$ python3 -q
>>> import numpy as np
>>> np.set_printoptions(precision=1, suppress=True, linewidth=140)
>>> data = np.array([[-6, -2, 1, 2, 1],
...     [-6, 2, 2, 2, 2],
...     [0, 0, 1, 0, 1],
...     [3, 1, 1, -1, -2]])
>>> round(float(np.linalg.norm(data, 2)), 1)
10.0
>>> np.round(np.linalg.norm(data[1] - data[2]), 1)
np.float64(6.8)
>>> round(float(np.linalg.norm(data) ** 2 / np.linalg.norm(data, 2) ** 2), 1)
1.2
>>> np.linalg.norm(data, axis=1).argmax()
np.int64(1)
>>> data[1] @ data[2]
np.int64(4)
>>> K = np.loadtxt("sample8.csv", delimiter=",")
>>> K
array([[-1., -3.,  0.,  0., -1.,  3.,  0., -1.,  2.,  3.],
       [ 0., -3.,  0.,  3.,  3., -3.,  0., -1., -2.,  3.],
       [ 0.,  0., -3.,  2., -3., -2., -3., -3., -2., -3.],
       [ 0.,  0.,  0.,  0.,  1.,  3., -1.,  0., -3., -2.],
       [ 0.,  0.,  0.,  0.,  1.,  2.,  0.,  1., -2.,  1.],
       [ 0.,  0.,  0.,  0.,  0., -1., -2., -2.,  1., -2.],
       [ 0.,  0.,  0.,  0.,  0.,  0., -2., -2., -2.,  0.],
       [ 0.,  0.,  0.,  0.,  0.,  0.,  0.,  1.,  0., -3.],
       [ 0.,  0.,  0.,  0.,  0.,  0.,  0.,  0., -2.,  1.],
       [ 0.,  0.,  0.,  0.,  0.,  0.,  0.,  0.,  0.,  1.]])
>>> print(np.sort(np.linalg.eigvals(K)))
[-3. -3. -2. -2. -1. -1.  0.  1.  1.  1.]
>>> K @ K
array([[  1.,  12.,   0.,  -9.,  -9.,   1.,  -6.,  -4.,   5., -11.],
       [  0.,   9.,   0.,  -9.,  -3.,  27.,   3.,  11.,  -8.,  -2.],
       [  0.,   0.,   9.,  -6.,   8.,   8.,  17.,  13.,  14.,  10.],
       [  0.,   0.,   0.,   0.,   1.,  -1.,  -4.,  -3.,   9., -10.],
       [  0.,   0.,   0.,   0.,   1.,   0.,  -4.,  -2.,   4.,  -7.],
       [  0.,   0.,   0.,   0.,   0.,   1.,   6.,   4.,   1.,   7.],
       [  0.,   0.,   0.,   0.,   0.,   0.,   4.,   2.,   8.,   4.],
       [  0.,   0.,   0.,   0.,   0.,   0.,   0.,   1.,   0.,  -6.],
       [  0.,   0.,   0.,   0.,   0.,   0.,   0.,   0.,   4.,  -1.],
       [  0.,   0.,   0.,   0.,   0.,   0.,   0.,   0.,   0.,   1.]])
>>> np.round(np.linalg.norm(K) ** 2 / np.linalg.norm(K, 2) ** 2, 1)
np.float64(2.8)
>>> round(float(np.linalg.norm(K, 1)), 1), round(np.linalg.norm(K, np.inf), 1)
(19.0, np.float64(21.0))
>>> print(K[1] @ K[2])
1.0
>>> E = np.array([[3, 3, 5, 3, 5, 4, 0, 5, 1, 3],
...     [3, 5, 1, 1, 4, 0, 3, 4, 4, 0],
...     [0, 2, 0, 5, 0, 3, 3, 1, 4, 0],
...     [0, 2, 4, 4, 0, 0, 1, 5, 1, 1]])
>>> E[-1] = E[0] + -2 * E[1]
>>> print(E)
[[ 3  3  5  3  5  4  0  5  1  3]
 [ 3  5  1  1  4  0  3  4  4  0]
 [ 0  2  0  5  0  3  3  1  4  0]
 [-3 -7  3  1 -3  4 -6 -3 -7  3]]
>>> def softmax(z):
...     e = np.exp(z - z.max(axis=-1, keepdims=True))
...     return e / e.sum(axis=-1, keepdims=True)
... 
>>> print(np.round(softmax(10 * E[3]), 1) + 0)
[0. 0. 0. 0. 0. 1. 0. 0. 0. 0.]
>>> np.round(softmax(E[3] + -1), 1) + 0
array([0. , 0. , 0.2, 0. , 0. , 0.6, 0. , 0. , 0. , 0.2])
>>> att = E @ E.T / np.sqrt(10)
>>> print(np.round(softmax(att), 1) + 0)
[[1. 0. 0. 0.]
 [0. 1. 0. 0.]
 [0. 0. 1. 0.]
 [0. 0. 0. 1.]]
>>> np.round(softmax(att + np.triu(np.full(att.shape, -np.inf), 1)), 1) + 0
array([[1., 0., 0., 0.],
       [0., 1., 0., 0.],
       [0., 0., 1., 0.],
       [0., 0., 0., 1.]])
>>> m1 = np.loadtxt("x.csv", delimiter=",")
>>> m1
array([[1., 2., 1., 2.],
       [2., 0., 2., 0.],
       [1., 2., 1., 2.],
       [2., 0., 2., 0.]])
>>> rng = np.random.default_rng(2487)
>>> idx = rng.permutation(4)
>>> idx
array([1, 2, 3, 0])
>>> B = m1[idx][:, idx]
>>> round(float(np.linalg.det(B)), 1), round(np.linalg.det(m1[idx]), 1)
(0.0, np.float64(0.0))
>>> np.allclose(B, m1)
False
>>> B
array([[0., 2., 0., 2.],
       [2., 1., 2., 1.],
       [0., 2., 0., 2.],
       [2., 1., 2., 1.]])
>>> r0 = np.array([3, 3])
>>> np.correlate(B[2], B[1], "full")
array([0., 2., 4., 4., 8., 2., 4.])
>>> r = np.linalg.matrix_rank(m1)
>>> r
np.int64(2)
>>> null = np.linalg.svd(m1)[2][r:].T
>>> [int(np.linalg.matrix_rank(m1[:i])) for i in range(1, len(m1) + 1)]
[1, 2, 2, 2]
>>> np.round(m1 @ null, 1) + 0
array([[0., 0.],
       [0., 0.],
       [0., 0.],
       [0., 0.]])
>>> [int(np.linalg.matrix_rank(m1[:, :j + 1])) for j in range(4)]
[1, 2, 2, 2]
>>> mat = np.load("test5.npy")
>>> mat
array([[  7.4,   3.9,  -1.3],
       [  5.8,   5.2,  -0.6],
       [  7.2,   3. ,   0.7],
       [-11.3,  16.4,  -4. ],
       [-10.1,  13.6,  -5.9],
       [-11.4,  16.8,  -4.2],
       [ -9.1,  17.5,  -6. ],
       [  7.8,   5.3,  -0.8],
       [  6.3,   6. ,   1.4],
       [-10.9,  16.8,  -4.3],
       [  5.1,   4.4,   1.5],
       [  4.5,   2.5,  -0.4],
       [  7. ,   3.1,   1.6],
       [  6.8,   3.7,  -1.7],
       [ -9.1,  15.7,  -6.7],
       [  7.5,   4.4,   0.5],
       [  6.2,   2.9,   1.4],
       [  5.8,   4.9,   0.3],
       [  6.2,   4.5,   0.6],
       [ -8.9,  16.4,  -5.3],
       [-10.4,  16.1,  -3.4],
       [-10.8,  16.3,  -3.9],
       [ -8.4,  16. ,  -5.4],
       [  5.1,   3.9,   0. ],
       [-10.9,  16.4,  -4.5],
       [  5.4,   3.7,   2. ],
       [-10.8,  16.4,  -4.8],
       [ -9.2,  16.8,  -5.8],
       [  4. ,   4. ,  -0.6],
       [-11.6,  16.5,  -5. ],
       [  3.9,   4.4,   0.7],
       [  6.5,   4.8,  -0.7]])
>>> idx = rng.permutation(3)
>>> B = mat[:, idx] * rng.choice([-1, 1], 3)
>>> B
array([[ -1.3,   7.4,  -3.9],
       [ -0.6,   5.8,  -5.2],
       [  0.7,   7.2,  -3. ],
       [ -4. , -11.3, -16.4],
       [ -5.9, -10.1, -13.6],
       [ -4.2, -11.4, -16.8],
       [ -6. ,  -9.1, -17.5],
       [ -0.8,   7.8,  -5.3],
       [  1.4,   6.3,  -6. ],
       [ -4.3, -10.9, -16.8],
       [  1.5,   5.1,  -4.4],
       [ -0.4,   4.5,  -2.5],
       [  1.6,   7. ,  -3.1],
       [ -1.7,   6.8,  -3.7],
       [ -6.7,  -9.1, -15.7],
       [  0.5,   7.5,  -4.4],
       [  1.4,   6.2,  -2.9],
       [  0.3,   5.8,  -4.9],
       [  0.6,   6.2,  -4.5],
       [ -5.3,  -8.9, -16.4],
       [ -3.4, -10.4, -16.1],
       [ -3.9, -10.8, -16.3],
       [ -5.4,  -8.4, -16. ],
       [  0. ,   5.1,  -3.9],
       [ -4.5, -10.9, -16.4],
       [  2. ,   5.4,  -3.7],
       [ -4.8, -10.8, -16.4],
       [ -5.8,  -9.2, -16.8],
       [ -0.6,   4. ,  -4. ],
       [ -5. , -11.6, -16.5],
       [  0.7,   3.9,  -4.4],
       [ -0.7,   6.5,  -4.8]])
>>> U, _, Vh = np.linalg.svd(mat.T @ B)
>>> np.round(np.linalg.lstsq(mat, B)[0], 1) + 0
array([[ 0.,  1.,  0.],
       [ 0.,  0., -1.],
       [ 1.,  0.,  0.]])
>>> np.round(U @ Vh, 1) + 0
array([[ 0.,  1.,  0.],
       [ 0.,  0., -1.],
       [ 1.,  0.,  0.]])
